$ python3 -q
>>> import numpy as np
>>> np.set_printoptions(precision=2, suppress=True, linewidth=200, legacy="1.25")
>>> rnd = lambda a: np.round(a, 2) + 0
>>> E = np.tanh(np.array([[-1.0, -0.9],
...     [0.1, -0.1],
...     [-0.2, -0.2],
...     [-0.4, 0.6],
...     [1.7, -0.8],
...     [1.0, -0.9],
...     [0.1, -0.2],
...     [-3.4, 1.6],
...     [0.0, -1.2],
...     [0.3, -0.9],
...     [2.7, -0.2],
...     [0.4, -2.0],
...     [0.2, -0.5],
...     [-0.4, -0.9],
...     [-0.8, -0.3],
...     [0.4, 0.3],
...     [-0.5, -0.3],
...     [1.7, -1.3]]) @ np.array([[1.9, -2.5, -0.2, -0.7], [-0.6, -0.3, -0.1, 0.2]]))
>>> print(rnd(E))
[[-0.88  0.99  0.28  0.48]
 [ 0.24 -0.22 -0.01 -0.09]
 [-0.25  0.51  0.06  0.1 ]
 [-0.81  0.68  0.02  0.38]
 [ 1.   -1.   -0.25 -0.87]
 [ 0.98 -0.98 -0.11 -0.71]
 [ 0.3  -0.19  0.   -0.11]
 [-1.    1.    0.48  0.99]
 [ 0.62  0.35  0.12 -0.24]
 [ 0.8  -0.45  0.03 -0.37]
 [ 1.   -1.   -0.48 -0.96]
 [ 0.96 -0.38  0.12 -0.59]
 [ 0.59 -0.34  0.01 -0.24]
 [-0.22  0.85  0.17  0.1 ]
 [-0.87  0.97  0.19  0.46]
 [ 0.52 -0.8  -0.11 -0.22]
 [-0.65  0.87  0.13  0.28]
 [ 1.   -1.   -0.21 -0.9 ]]
>>> F = np.load("run11.npy")
>>> print(F)
[[3 2 3 2 3 2]
 [2 0 2 0 2 0]
 [2 1 2 1 2 1]
 [3 2 3 2 3 2]
 [2 0 2 0 2 0]
 [2 1 2 1 2 1]]
>>> print(np.trace(F))
10
>>> print(rnd(np.linalg.norm(F, 2) / np.linalg.norm(F)))
0.98
>>> print(np.argsort(-np.linalg.norm(F, axis=0).round(6), kind="stable")[:3])
[0 2 4]
>>> r0 = np.array([3, -3, -1])
>>> print(np.cross(F[2, :3], F[5, :3]))
[0 0 0]
>>> print(np.array([np.convolve(row, r0, "same") for row in F]))
[[-3  0 -5  0 -5 -9]
 [-6  4 -6  4 -6 -2]
 [-3  1 -4  1 -4 -5]
 [-3  0 -5  0 -5 -9]
 [-6  4 -6  4 -6 -2]
 [-3  1 -4  1 -4 -5]]
>>> rank = np.linalg.matrix_rank(F)
>>> print(rank)
2
>>> N = np.linalg.svd(F)[2][rank:].T
>>> print([int(np.linalg.matrix_rank(F[:, :j + 1])) for j in range(6)])
[1, 2, 2, 2, 2, 2]
>>> print(rnd(F @ N))
[[0. 0. 0. 0.]
 [0. 0. 0. 0.]
 [0. 0. 0. 0.]
 [0. 0. 0. 0.]
 [0. 0. 0. 0.]
 [0. 0. 0. 0.]]
>>> print([int(np.linalg.matrix_rank(F[:i])) for i in range(1, len(F) + 1)])
[1, 2, 2, 2, 2, 2]
>>> print([int(np.linalg.matrix_rank(np.delete(F, i, axis=0))) for i in range(6)])
[2, 2, 2, 2, 2, 2]
>>> J = np.load("w.npy")
>>> print(J)
[[ 0  0 -1]
 [-2  0  0]
 [ 0  2  0]]
>>> print(np.einsum("ij,ji->", J, J))
0
>>> print(rnd(np.linalg.eigvals(J).sum().real))
0.0
